$ python3 -q
>>> import numpy as np
>>> import numpy.linalg as la
>>> np.set_printoptions(precision=1, suppress=True, linewidth=100)
>>> other = np.array([[1, 1], [1, -1]])
>>> rng = np.random.default_rng(5033)
>>> data = np.kron(other, np.kron(other, other))[rng.permutation(8)][:12]
>>> data
array([[ 1,  1, -1, -1,  1,  1, -1, -1],
       [ 1, -1,  1, -1, -1,  1, -1,  1],
       [ 1,  1,  1,  1, -1, -1, -1, -1],
       [ 1, -1, -1,  1,  1, -1, -1,  1],
       [ 1,  1,  1,  1,  1,  1,  1,  1],
       [ 1, -1, -1,  1, -1,  1,  1, -1],
       [ 1,  1, -1, -1, -1, -1,  1,  1],
       [ 1, -1,  1, -1,  1, -1,  1, -1]])
>>> Q, V = la.qr(data[:, :7])[0], la.qr(data[:, 7:])[0]
>>> sig = la.svd(Q.T @ V, compute_uv=False)
>>> print(np.round(la.norm(Q @ Q.T - V @ V.T, 2), 1))
1.0
>>> sig.round(1) + 0
array([0.])
>>> print(np.degrees(np.arccos(sig.clip(0, 1))))
[90.]
>>> (sig > 0.9).sum()
np.int64(0)
>>> data.reshape(-1, 2)
array([[ 1,  1],
       [-1, -1],
       [ 1,  1],
       [-1, -1],
       [ 1, -1],
       [ 1, -1],
       [-1,  1],
       [-1,  1],
       [ 1,  1],
       [ 1,  1],
       [-1, -1],
       [-1, -1],
       [ 1, -1],
       [-1,  1],
       [ 1, -1],
       [-1,  1],
       [ 1,  1],
       [ 1,  1],
       [ 1,  1],
       [ 1,  1],
       [ 1, -1],
       [-1,  1],
       [-1,  1],
       [ 1, -1],
       [ 1,  1],
       [-1, -1],
       [-1, -1],
       [ 1,  1],
       [ 1, -1],
       [ 1, -1],
       [ 1, -1],
       [ 1, -1]])
>>> T = data.reshape(8, 2, -1)
>>> T.sum(axis=1)
array([[ 2,  2, -2, -2],
       [ 0,  0,  0,  0],
       [ 0,  0,  0,  0],
       [ 2, -2, -2,  2],
       [ 2,  2,  2,  2],
       [ 0,  0,  0,  0],
       [ 0,  0,  0,  0],
       [ 2, -2,  2, -2]])
>>> data.sum(axis=0)
array([8, 0, 0, 0, 0, 0, 0, 0])
>>> round(la.norm(data), 1)
np.float64(8.0)
>>> data[8]
Traceback (most recent call last):
  File "<python-input-18>", line 1, in <module>
    data[8]
    ~~~~^^^
IndexError: index 8 is out of bounds for axis 0 with size 8
>>> print(data.sum(axis=1))
[0 0 0 0 8 0 0 0]
>>> np.count_nonzero(data)
np.int64(64)
